% python3 -q
>>> import numpy as np
>>> np.set_printoptions(suppress=True, linewidth=200)
>>> K = np.load("dump.npy")
>>> K
array([[-1,  0,  1,  2,  3,  4],
       [ 5,  6,  7,  8,  9, 10],
       [11, 12, 13, 14, 15, 16],
       [17, 18, 19, 20, 21, 22],
       [23, 24, 25, 26, 27, 28]])
>>> K.sum(axis=0)
array([55, 60, 65, 70, 75, 80])
>>> np.round(np.linalg.svd(K, compute_uv=False), 3) + 0
array([87.695,  4.957,  0.   ,  0.   ,  0.   ])
>>> K.mean(axis=0)
array([11., 12., 13., 14., 15., 16.])
>>> rng = np.random.default_rng(7827)
>>> m1 = np.triu(rng.random((5, 5)) < 0.5, 1).astype(int)
>>> m1 = m1 + m1.T
>>> m1
array([[0, 1, 1, 1, 0],
       [1, 0, 1, 0, 0],
       [1, 1, 0, 1, 1],
       [1, 0, 1, 0, 0],
       [0, 0, 1, 0, 0]])
>>> def softmax(z):
...     e = np.exp(z - z.max(axis=-1, keepdims=True))
...     return e / e.sum(axis=-1, keepdims=True)
... 
>>> np.round(softmax(m1[0] + 2), 3)
array([0.098, 0.268, 0.268, 0.268, 0.098])
>>> np.round(softmax(m1).sum(axis=1), 3)
array([1., 1., 1., 1., 1.])
>>> print(np.round(softmax(10 * m1[0]), 3) + 0)
[0.    0.333 0.333 0.333 0.   ]
>>> np.round(softmax(m1[0]), 3)
array([0.098, 0.268, 0.268, 0.268, 0.098])
>>> scores = m1 @ m1.T / np.sqrt(5)
>>> softmax(scores).round(6).argmax(axis=1)
array([0, 1, 2, 1, 0])
>>> np.round(softmax(scores)[0] @ m1, 3)
array([0.508, 0.572, 0.777, 0.572, 0.223])
>>> np.round(softmax(scores + np.triu(np.full(scores.shape, -np.inf), 1)), 3)
array([[1.   , 0.   , 0.   , 0.   , 0.   ],
       [0.39 , 0.61 , 0.   , 0.   , 0.   ],
       [0.245, 0.157, 0.599, 0.   , 0.   ],
       [0.195, 0.305, 0.195, 0.305, 0.   ],
       [0.216, 0.216, 0.138, 0.216, 0.216]])
>>> np.round(softmax(scores), 3)
array([[0.349, 0.143, 0.223, 0.143, 0.143],
       [0.163, 0.255, 0.163, 0.255, 0.163],
       [0.195, 0.125, 0.476, 0.125, 0.08 ],
       [0.163, 0.255, 0.163, 0.255, 0.163],
       [0.216, 0.216, 0.138, 0.216, 0.216]])
>>> round(np.linalg.eigvalsh(m1).min(), 3)
np.float64(-1.749)
>>> np.all(np.linalg.eigvalsh(m1) > 0)
np.False_
>>> r0, v = m1[3], m1[0]
>>> r0 @ r0
np.int64(2)
>>> print(r0 @ v)
1
>>> p = (r0 @ v) / (r0 @ r0) * r0
>>> v - p
array([-0.5,  1. ,  0.5,  1. ,  0. ])
>>> round(float(np.linalg.norm(r0 + v) ** 2 + np.linalg.norm(r0 - v) ** 2), 3)
10.0
>>> print(np.outer(r0, v))
[[0 1 1 1 0]
 [0 0 0 0 0]
 [0 1 1 1 0]
 [0 0 0 0 0]
 [0 0 0 0 0]]
>>> p
array([0.5, 0. , 0.5, 0. , 0. ])
>>> (v - p) @ r0
np.float64(0.0)
>>> np.trace(m1)
np.int64(0)
>>> np.linalg.matrix_power(m1, 4)
array([[16, 10, 16, 10,  6],
       [10, 11, 10, 11,  6],
       [16, 10, 22, 10,  4],
       [10, 11, 10, 11,  6],
       [ 6,  6,  4,  6,  4]])
>>> np.round(np.linalg.det(m1), 3)
np.float64(0.0)
>>> round(float(np.abs(np.linalg.eigvals(m1)).max()), 3)
2.686
>>> W0 = np.load("mat.npy")
>>> W0
array([[3., 1., 0., 0., 0., 0., 0., 0., 0., 0., 0.],
       [0., 3., 1., 0., 0., 0., 0., 0., 0., 0., 0.],
       [0., 0., 3., 1., 0., 0., 0., 0., 0., 0., 0.],
       [0., 0., 0., 3., 1., 0., 0., 0., 0., 0., 0.],
       [0., 0., 0., 0., 3., 1., 0., 0., 0., 0., 0.],
       [0., 0., 0., 0., 0., 3., 1., 0., 0., 0., 0.],
       [0., 0., 0., 0., 0., 0., 3., 1., 0., 0., 0.],
       [0., 0., 0., 0., 0., 0., 0., 3., 1., 0., 0.],
       [0., 0., 0., 0., 0., 0., 0., 0., 3., 1., 0.],
       [0., 0., 0., 0., 0., 0., 0., 0., 0., 3., 1.],
       [0., 0., 0., 0., 0., 0., 0., 0., 0., 0., 3.]])
>>> # triangular
>>> np.linalg.matrix_rank(W0 - W0[0, 0] * np.eye(11))
np.int64(10)
>>> np.round(np.sort(np.linalg.eigvals(W0)), 3)
array([3., 3., 3., 3., 3., 3., 3., 3., 3., 3., 3.])
>>> x = np.array([1, 0, 1, 0, 0, 0, 1, 3, 3, 0, 1])
>>> W0 @ x
array([ 3.,  1.,  3.,  0.,  0.,  1.,  6., 12.,  9.,  1.,  3.])
>>> print(W0 * x)
[[3. 0. 0. 0. 0. 0. 0. 0. 0. 0. 0.]
 [0. 0. 1. 0. 0. 0. 0. 0. 0. 0. 0.]
 [0. 0. 3. 0. 0. 0. 0. 0. 0. 0. 0.]
 [0. 0. 0. 0. 0. 0. 0. 0. 0. 0. 0.]
 [0. 0. 0. 0. 0. 0. 0. 0. 0. 0. 0.]
 [0. 0. 0. 0. 0. 0. 1. 0. 0. 0. 0.]
 [0. 0. 0. 0. 0. 0. 3. 3. 0. 0. 0.]
 [0. 0. 0. 0. 0. 0. 0. 9. 3. 0. 0.]
 [0. 0. 0. 0. 0. 0. 0. 0. 9. 0. 0.]
 [0. 0. 0. 0. 0. 0. 0. 0. 0. 0. 1.]
 [0. 0. 0. 0. 0. 0. 0. 0. 0. 0. 3.]]
>>> print(np.linalg.norm(W0 @ x) <= np.linalg.norm(W0, 2) * np.linalg.norm(x) + 1e-9)
True
>>> np.sign((W0 @ x).round(6))
array([1., 1., 1., 0., 0., 1., 1., 1., 1., 1., 1.])
>>> W0 @ np.ones(11)
array([4., 4., 4., 4., 4., 4., 4., 4., 4., 4., 3.])
>>> (W0 @ x).argmax()
np.int64(7)
>>> W0 @ np.eye(11)[8]
array([0., 0., 0., 0., 0., 0., 0., 1., 3., 0., 0.])
>>> W0 @ (2 * x)
array([ 6.,  2.,  6.,  0.,  0.,  2., 12., 24., 18.,  2.,  6.])
>>> x = np.array([2, 2, 1, -1, 2, -1, 2, 0, 3, 0, -3])
>>> y = W0 @ x
>>> b, lr = np.zeros(11), 1 / np.linalg.norm(W0, 2) ** 2
>>> for i in range(200):
...     b -= lr * W0.T @ (W0 @ b - y)
...     if i % 50 == 0: print(i, round(np.linalg.norm(W0 @ b - y), 3))
... 
0 6.807
50 0.0
100 0.0
150 0.0
>>> round(np.linalg.cond(W0), 3)
np.float64(1.941)
>>> b.round(3) + 0
array([ 2.,  2.,  1., -1.,  2., -1.,  2.,  0.,  3.,  0., -3.])
>>> M = np.load("arr.npy")
>>> M
array([[3., 1., 1., 1., 1., 1., 1., 1., 1., 1.],
       [1., 3., 1., 1., 1., 1., 1., 1., 1., 1.],
       [1., 1., 3., 1., 1., 1., 1., 1., 1., 1.],
       [1., 1., 1., 3., 1., 1., 1., 1., 1., 1.],
       [1., 1., 1., 1., 3., 1., 1., 1., 1., 1.],
       [1., 1., 1., 1., 1., 3., 1., 1., 1., 1.],
       [1., 1., 1., 1., 1., 1., 3., 1., 1., 1.],
       [1., 1., 1., 1., 1., 1., 1., 3., 1., 1.],
       [1., 1., 1., 1., 1., 1., 1., 1., 3., 1.],
       [1., 1., 1., 1., 1., 1., 1., 1., 1., 3.]])
>>> # equal to its transpose
>>> L = np.linalg.cholesky(M)
>>> np.round(np.diag(L) ** 2, 3)
array([3.   , 2.667, 2.5  , 2.4  , 2.333, 2.286, 2.25 , 2.222, 2.2  , 2.182])
>>> round(float(np.prod(np.diag(L)) ** 2), 3), np.round(np.linalg.det(M), 3)
(6144.0, np.float64(6144.0))
>>> A = np.load("run9.npy")
>>> A
array([[-4,  4,  2,  6, -6, -3],
       [-6, -2,  4,  9,  3, -6],
       [ 6, -8,  6, -9, 12, -9],
       [ 2, -2, -1, -2,  2,  1],
       [ 3,  1, -2, -3, -1,  2],
       [-3,  4, -3,  3, -4,  3]])
>>> idx = rng.permutation(6)
>>> idx
array([2, 4, 5, 0, 1, 3])
>>> out = A[idx][:, idx]
>>> np.allclose(out, A)
False
>>> print(np.diag(out))
[ 6 -1  3 -4 -2 -2]
>>> out = A + rng.integers(-2, 3, (6, 3)) @ rng.integers(-2, 3, (3, 6))
>>> out
array([[ -3,   4,   0,   6,  -8,  -4],
       [ -8,  -5,   4,  10,   4,  -7],
       [  9,  -5,   5,  -8,   9, -12],
       [  3,  -3,  -5,  -3,  -1,   1],
       [  6,   7,   2,  -1,  -1,  -1],
       [ -9,  -2,  -1,   1,   2,   9]])
>>> out - A
array([[ 1,  0, -2,  0, -2, -1],
       [-2, -3,  0,  1,  1, -1],
       [ 3,  3, -1,  1, -3, -3],
       [ 1, -1, -4, -1, -3,  0],
       [ 3,  6,  4,  2,  0, -3],
       [-6, -6,  2, -2,  6,  6]])
>>> np.round(np.linalg.svd(out - A, compute_uv=False), 3) + 0
array([15.441,  8.314,  3.234,  0.   ,  0.   ,  0.   ])
>>> out = np.array([[-1, -4], [5, 4], [3, -1], [2, -2], [-5, 3], [-3, 5]])
>>> np.einsum("ik,kj->ij", A, out)
array([[ 81, -15],
       [ 29, -27],
       [-79, -53],
       [-32,   0],
       [-11,   7],
       [ 31,  28]])
>>> np.linalg.matrix_rank(A @ out)
np.int64(2)
>>> data = np.loadtxt("w.csv", delimiter=",")
>>> print(data)
[[  0.   2.  -3.  -9.   6.  -3.]
 [  5.  -4.   2.   4.  -6.   5.]
 [  8.   8.   1.   7.  -3.   0.]
 [  5.  -9.   7.  -5.  -1.   6.]
 [  9.  -8.  -7.   4.  -6.  -1.]
 [  9.   2.   4.  -6.   8.   6.]
 [  1.  -6.  -5.   9.  -8.  -4.]
 [  8.  -3.  -9.  -6.   0.   1.]
 [ -4.  -4.  -4.  -4.   8.  -3.]
 [  3.   1.  -9.  -1.   3.   8.]
 [ 20. -14.   5.   7. -18.  17.]]
>>> x = np.array([-1, 3, 3, 0, 3, -3])
>>> y = data @ x
>>> b, lr = np.zeros(6), 1 / np.linalg.norm(data, 2) ** 2
>>> for i in range(20):
...     b -= lr * data.T @ (data @ b - y)
...     if i % 5 == 0: print(i, round(np.linalg.norm(data @ b - y), 3))
... 
0 55.134
5 24.699
10 15.792
15 11.965
>>> np.round(np.linalg.cond(data), 3)
np.float64(6.901)
>>> print(b.round(3))
[-1.602  3.272  2.641 -0.405  2.401 -2.336]
>>> E = np.tril(np.array([[-9, -7, 7, -4, 2, 9, 3, -7, -2, 8],
...     [-3, -6, 3, 4, -9, 3, 3, -5, 5, -4],
...     [-8, 4, 1, -1, -4, -4, 9, 3, -8, -9],
...     [-1, -9, -5, 7, -9, -6, 7, -7, 8, 5],
...     [-6, 8, 4, 1, 6, 3, 7, -8, -2, 6],
...     [-2, 4, 3, 0, -8, 3, -2, -4, 0, 4],
...     [1, 9, -2, 1, 8, -5, 3, -3, 4, 8],
...     [8, -8, 3, 1, 9, -8, 9, -3, -9, 6],
...     [-8, -8, -3, 7, -4, -3, 5, -9, -7, 5],
...     [4, 3, 7, 8, -8, 4, 7, 3, 4, -5]]), -1) + np.eye(10, dtype=int)
>>> E
array([[ 1,  0,  0,  0,  0,  0,  0,  0,  0,  0],
       [-3,  1,  0,  0,  0,  0,  0,  0,  0,  0],
       [-8,  4,  1,  0,  0,  0,  0,  0,  0,  0],
       [-1, -9, -5,  1,  0,  0,  0,  0,  0,  0],
       [-6,  8,  4,  1,  1,  0,  0,  0,  0,  0],
       [-2,  4,  3,  0, -8,  1,  0,  0,  0,  0],
       [ 1,  9, -2,  1,  8, -5,  1,  0,  0,  0],
       [ 8, -8,  3,  1,  9, -8,  9,  1,  0,  0],
       [-8, -8, -3,  7, -4, -3,  5, -9,  1,  0],
       [ 4,  3,  7,  8, -8,  4,  7,  3,  4,  1]])
>>> np.round(softmax(W0).sum(axis=1), 3)
array([1., 1., 1., 1., 1., 1., 1., 1., 1., 1., 1.])
>>> np.round(softmax(10 * W0[7]), 3) + 0
array([0., 0., 0., 0., 0., 0., 0., 1., 0., 0., 0.])
>>> scores = W0 @ W0.T / np.sqrt(11)
>>> softmax(scores).round(6).argmax(axis=1)
array([ 0,  1,  2,  3,  4,  5,  6,  7,  8,  9, 10])
>>> print(np.round(softmax(scores), 3))
[[0.64  0.078 0.031 0.031 0.031 0.031 0.031 0.031 0.031 0.031 0.031]
 [0.074 0.612 0.074 0.03  0.03  0.03  0.03  0.03  0.03  0.03  0.03 ]
 [0.03  0.074 0.612 0.074 0.03  0.03  0.03  0.03  0.03  0.03  0.03 ]
 [0.03  0.03  0.074 0.612 0.074 0.03  0.03  0.03  0.03  0.03  0.03 ]
 [0.03  0.03  0.03  0.074 0.612 0.074 0.03  0.03  0.03  0.03  0.03 ]
 [0.03  0.03  0.03  0.03  0.074 0.612 0.074 0.03  0.03  0.03  0.03 ]
 [0.03  0.03  0.03  0.03  0.03  0.074 0.612 0.074 0.03  0.03  0.03 ]
 [0.03  0.03  0.03  0.03  0.03  0.03  0.074 0.612 0.074 0.03  0.03 ]
 [0.03  0.03  0.03  0.03  0.03  0.03  0.03  0.074 0.612 0.074 0.03 ]
 [0.03  0.03  0.03  0.03  0.03  0.03  0.03  0.03  0.074 0.612 0.074]
 [0.038 0.038 0.038 0.038 0.038 0.038 0.038 0.038 0.038 0.093 0.568]]
>>> print(np.round(softmax(scores)[7] @ W0, 3))
[0.09  0.12  0.12  0.12  0.12  0.12  0.252 1.909 0.834 0.164 0.12 ]
